% ipython --no-banner

In [1]: import numpy as np

In [2]: from numpy import linalg as LA

In [3]: np.set_printoptions(precision=3, suppress=True, linewidth=200, legacy="1.25")

In [4]: def rnd(a):
   ...:     return np.round(a, 3) + 0
   ...: 

In [5]: E = np.loadtxt("a.csv", delimiter=",")

In [6]: rnd(E)
Out[6]: 
array([[  2.179,  -0.73 ,   2.402,   3.05 ,   2.447,   1.299,  -7.2  ,   9.962,   3.118,  -3.756,   3.066,   3.778],
       [ -2.805,   4.645,   0.31 ,   3.917,   9.423, -10.795,  -6.902,   6.963,   2.594, -13.661,   8.244,   8.   ],
       [  2.689,  -5.002,   0.89 ,  -0.583,   0.291,   2.855,  -6.661,   8.229,   5.77 ,   1.062,   2.823,   2.166],
       [  3.761,  -2.084,   2.854,   0.485,  -3.486,   7.39 ,  -0.482,   2.061,   1.467,   5.167,  -0.49 ,  -2.051],
       [ -7.56 ,   4.454,   2.743,  -2.205,   2.543, -13.216,   3.409, -11.481,   2.992,  -5.896,   3.53 ,   1.494],
       [ -7.407,  24.76 ,  35.946,  19.144, -15.4  ,   6.69 ,   9.335, -13.872, -15.657,  -6.841, -25.271,  -6.963],
       [  0.848,  -5.39 ,  -2.172,  -0.27 ,   7.093,  -4.849, -12.985,  14.889,   8.937,  -6.994,   8.372,   8.091],
       [  7.456,   7.419,   1.009,   6.487,  -1.883,  12.005,   8.212,  -2.134,  -9.209,   4.205,   0.834,  -4.985],
       [ -4.412,  -4.518,  10.959,  -5.65 , -11.586,   1.756,   3.222, -12.206,   6.513,   9.819,  -8.684,  -5.786],
       [ -1.587,   6.551,  18.508,  10.425,  -4.721,   4.073,  -7.65 ,   8.526,  -1.025,  -6.94 ,  -9.696,   2.252],
       [ -6.43 ,  -3.513,  -6.485, -12.958,  -0.444, -12.171,  11.596, -23.563,   6.757,   6.743,   7.181,  -4.203],
       [ -3.13 ,  -1.102,   4.964,  -6.169,  -8.864,   0.784,  10.316, -18.615,   2.282,  10.541,  -4.078,  -7.632],
       [ -0.097,  -4.177,   7.597,  -1.531,  -6.401,   4.344,  -2.584,  -0.012,   5.314,   5.302,  -4.345,  -1.849],
       [  6.888,  11.123,   3.365,  12.868,   4.18 ,   8.129,  -0.549,  10.129,  -9.589,  -7.184,   2.754,   1.795],
       [ 10.589,  -1.698,   4.006,   5.732,  -5.141,  19.049,  -2.696,  11.617,  -2.573,   7.705,  -2.571,  -3.032],
       [  0.56 ,  -1.463,  -1.312,  -3.708,  -1.638,   0.458,   4.786,  -7.44 ,   2.163,   5.247,   3.056,  -2.891],
       [ 17.536,  11.464, -13.568,  15.789,  15.888,  13.149,  -1.55 ,  23.053, -14.499,  -9.658,  17.68 ,   5.258],
       [ -7.586,  -4.208,   3.891,  -7.002,  -1.39 , -10.958,  -1.543,  -8.332,  10.032,  -0.361,   1.017,   1.217],
       [  4.512,   8.718,  -4.878,   6.305,   7.902,   0.211,   3.464,   2.229,  -6.63 ,  -6.337,   9.609,   1.879],
       [ -3.409,  -3.6  ,   4.259,  -3.949,  -2.48 ,  -3.841,  -1.877,  -3.669,   7.097,   1.558,  -0.122,   0.176],
       [  4.895,   2.805, -15.574,   0.093,  13.844,  -5.618,   1.762,   3.378,  -1.369,  -6.253,  18.922,   4.556],
       [  4.117,  11.599,  -5.179,   8.915,  11.289,  -2.413,   1.8  ,   5.161,  -7.956, -11.449,  11.561,   4.357],
       [  3.057,   7.432,  -2.575,   3.769,   3.567,   1.148,   6.708,  -4.112,  -5.83 ,  -1.777,   6.127,  -1.204],
       [  1.49 ,  -2.55 ,   1.068,  -0.802,  -0.27 ,   1.532,  -2.547,   2.557,   3.833,   1.446,   2.439,   0.587],
       [  1.479,   0.665,  -0.869,  -0.897,  -0.027,   1.06 ,   3.422,  -3.979,   0.41 ,   2.456,   3.551,  -1.605],
       [  3.487,   8.831,  -6.41 ,   5.01 ,   8.866,  -2.288,   4.718,  -0.26 ,  -6.227,  -6.709,  11.06 ,   1.947],
       [ -3.786, -11.181,   3.533,  -7.751,  -2.717,  -4.776,  -8.861,   2.372,  14.261,   2.903,   0.408,   2.504],
       [  0.367,   3.416,   3.888,   2.14 ,  -1.103,   1.266,   2.258,  -2.812,  -0.987,  -0.097,   0.33 ,  -1.117]])

In [7]: # null space of dimension 7

In [8]: Ac = E - E.mean(axis=0)

In [9]: V = LA.svd(Ac)[2][:5]

In [10]: Y = Ac - Ac @ V.T @ V

In [11]: print(rnd(np.diag(V.T @ V)))
[0.221 0.94  0.539 0.32  0.234 0.487 0.419 0.574 0.356 0.459 0.341 0.109]

In [12]: rnd(LA.norm(Y) / LA.norm(Ac))
Out[12]: 0.0

In [13]: rnd(np.cov(Ac @ V.T, rowvar=False))
Out[13]: 
array([[283.92 ,   0.   ,   0.   ,   0.   ,   0.   ],
       [  0.   , 205.742,   0.   ,   0.   ,   0.   ],
       [  0.   ,   0.   , 109.451,   0.   ,   0.   ],
       [  0.   ,   0.   ,   0.   ,  78.168,   0.   ],
       [  0.   ,   0.   ,   0.   ,   0.   ,   0.   ]])
